$ python -q
>>> import numpy as np
>>> np.set_printoptions(precision=2, suppress=True, linewidth=140, floatmode="fixed")
>>> X = np.loadtxt("m.csv", delimiter=",")
>>> X
array([[3.00, 0.00, 0.00, 2.00, 0.00],
       [0.00, 2.00, 0.00, 0.00, 2.00],
       [2.00, 0.00, 3.00, 2.00, 0.00],
       [2.00, 0.00, 2.00, 0.00, 0.00],
       [0.00, 3.00, 0.00, 0.00, 3.00]])
>>> f, r1 = X[2], X[3]
>>> f @ f
np.float64(17.0)
>>> p = (f @ r1) / (f @ f) * f
>>> np.round(np.linalg.norm(f + r1) ** 2 + np.linalg.norm(f - r1) ** 2, 2)
np.float64(50.0)
>>> np.outer(f, r1)
array([[4.00, 0.00, 4.00, 0.00, 0.00],
       [0.00, 0.00, 0.00, 0.00, 0.00],
       [6.00, 0.00, 6.00, 0.00, 0.00],
       [4.00, 0.00, 4.00, 0.00, 0.00],
       [0.00, 0.00, 0.00, 0.00, 0.00]])
>>> r1 - p
array([ 0.82,  0.00,  0.24, -1.18,  0.00])
>>> np.linalg.matrix_rank(np.outer(f, r1))
np.int64(1)
>>> Y = np.array([[0, 2], [2, 0], [3, 2]])
>>> W0 = np.kron(np.eye(3, dtype=int), Y)
>>> W0
array([[0, 2, 0, 0, 0, 0],
       [2, 0, 0, 0, 0, 0],
       [3, 2, 0, 0, 0, 0],
       [0, 0, 0, 2, 0, 0],
       [0, 0, 2, 0, 0, 0],
       [0, 0, 3, 2, 0, 0],
       [0, 0, 0, 0, 0, 2],
       [0, 0, 0, 0, 2, 0],
       [0, 0, 0, 0, 3, 2]])
>>> proj = W0 @ np.linalg.solve(W0.T @ W0, W0.T)
>>> np.trace(proj)
np.float64(6.0)
>>> np.round(np.linalg.eigvalsh(proj), 2) + 0
array([0.00, 0.00, 0.00, 1.00, 1.00, 1.00, 1.00, 1.00, 1.00])
>>> x0 = np.array([5, 2, 1, 5, 3, 7])
>>> np.einsum("ij,j->i", W0, x0)
array([ 4, 10, 19, 10,  2, 13, 14,  6, 23])
>>> W0 @ np.eye(6)[4]
array([0.00, 0.00, 0.00, 0.00, 0.00, 0.00, 0.00, 2.00, 3.00])
>>> W0 * x0
array([[ 0,  4,  0,  0,  0,  0],
       [10,  0,  0,  0,  0,  0],
       [15,  4,  0,  0,  0,  0],
       [ 0,  0,  0, 10,  0,  0],
       [ 0,  0,  2,  0,  0,  0],
       [ 0,  0,  3, 10,  0,  0],
       [ 0,  0,  0,  0,  0, 14],
       [ 0,  0,  0,  0,  6,  0],
       [ 0,  0,  0,  0,  9, 14]])
>>> (W0 * x0).sum(axis=1)
array([ 4, 10, 19, 10,  2, 13, 14,  6, 23])
>>> Y = np.c_[W0[:, :4] @ np.array([[5, 0, 5, 5], [0, 1, 1, 1], [5, 0, 5, 1], [3, 3, 3, 4]]), np.array([3, 1, -2, 1, -2, -3, -1, 0, 0])]
>>> Y
array([[ 0,  2,  2,  2,  3],
       [10,  0, 10, 10,  1],
       [15,  2, 17, 17, -2],
       [ 6,  6,  6,  8,  1],
       [10,  0, 10,  2, -2],
       [21,  6, 21, 11, -3],
       [ 0,  0,  0,  0, -1],
       [ 0,  0,  0,  0,  0],
       [ 0,  0,  0,  0,  0]])
>>> np.round(np.linalg.norm(Y - W0 @ np.linalg.lstsq(W0, Y)[0], axis=0), 2) + 0
array([0.00, 0.00, 0.00, 0.00, 3.23])
>>> np.linalg.norm(np.linalg.qr(W0)[0].T @ Y, axis=0) ** 2 / ((Y ** 2).sum(axis=0) + 1e-12)
array([1.00, 1.00, 1.00, 1.00, 0.64])
>>> np.linalg.matrix_rank(np.c_[W0, Y])
np.int64(7)
